% ipython --no-banner

In [1]: import numpy as np

In [2]: import numpy.linalg as la

In [3]: np.set_printoptions(suppress=True, linewidth=140)

In [4]: rd = lambda a: np.round(a, 3) + 0

In [5]: J = np.loadtxt("run13.csv", delimiter=",")

In [6]: print(J)
[[3. 0. 0.]
 [0. 3. 0.]
 [0. 3. 0.]
 [0. 5. 0.]
 [0. 5. 0.]
 [2. 0. 0.]
 [0. 7. 0.]
 [0. 7. 0.]
 [3. 0. 0.]
 [0. 5. 0.]
 [0. 7. 0.]
 [1. 1. 0.]
 [0. 3. 0.]
 [0. 3. 0.]
 [2. 0. 0.]
 [0. 7. 0.]
 [0. 5. 0.]
 [4. 0. 0.]
 [1. 1. 0.]
 [1. 1. 0.]
 [0. 9. 0.]
 [0. 5. 0.]
 [1. 1. 0.]
 [3. 0. 0.]
 [0. 3. 0.]]

In [7]: rng = np.random.default_rng(9079)

In [8]: M2 = J + rng.integers(-2, 3, (25, 2)) @ rng.integers(-2, 3, (2, 3))

In [9]: print(M2)
[[ 1.  0.  2.]
 [-4. -1.  2.]
 [ 2.  7.  0.]
 [-2.  7.  3.]
 [ 2.  5. -2.]
 [ 2.  4.  2.]
 [ 2.  7. -2.]
 [-4.  3.  2.]
 [ 7.  4. -2.]
 [ 2.  3. -3.]
 [-2.  1. -1.]
 [ 3.  7.  1.]
 [ 0.  3.  0.]
 [ 0.  5.  1.]
 [ 4.  4.  0.]
 [ 4. 11. -2.]
 [-2.  7.  3.]
 [ 2.  0.  2.]
 [ 3.  3. -1.]
 [ 3.  3. -1.]
 [-2. 11.  3.]
 [ 2.  9.  0.]
 [-1. -3.  0.]
 [ 7.  2. -3.]
 [-4.  3.  4.]]

In [10]: print(rd(la.svd(M2 - J, compute_uv=False)))
[18.581 12.836  0.   ]

In [11]: data = np.load("test19.npy")

In [12]: print(data)
[[0 2 0 2]
 [1 1 1 1]
 [0 2 0 2]
 [1 1 1 1]]

In [13]: # columns 0 and 2 are equal

In [14]: rank = la.matrix_rank(data)

In [15]: print(rank)
2

In [16]: null = la.svd(data)[2][rank:].T

In [17]: print([int(la.matrix_rank(data[:, :j + 1])) for j in range(4)])
[1, 2, 2, 2]

In [18]: print([int(la.matrix_rank(np.delete(data, i, axis=0))) for i in range(4)])
[2, 2, 2, 2]

In [19]: print(rd(data @ null))
[[0. 0.]
 [0. 0.]
 [0. 0.]
 [0. 0.]]

In [20]: print(np.argsort(-la.norm(data, axis=0).round(6), kind="stable")[:3])
[1 3 0]

In [21]: U, sigma, Vh = la.svd(data)

In [22]: vecs = Vh[:(sigma > 1e-8).sum()]

In [23]: x = data[2] + -3 * data[3] + rng.integers(2) * np.eye(4)[3]

In [24]: print(x)
[-3. -1. -3. -1.]

In [25]: print(rd(vecs.T @ vecs))
[[0.5 0.  0.5 0. ]
 [0.  0.5 0.  0.5]
 [0.5 0.  0.5 0. ]
 [0.  0.5 0.  0.5]]

In [26]: print(np.allclose(vecs.T @ vecs @ x, x))
True

In [27]: print(rd(np.diag(vecs.T @ vecs)))
[0.5 0.5 0.5 0.5]
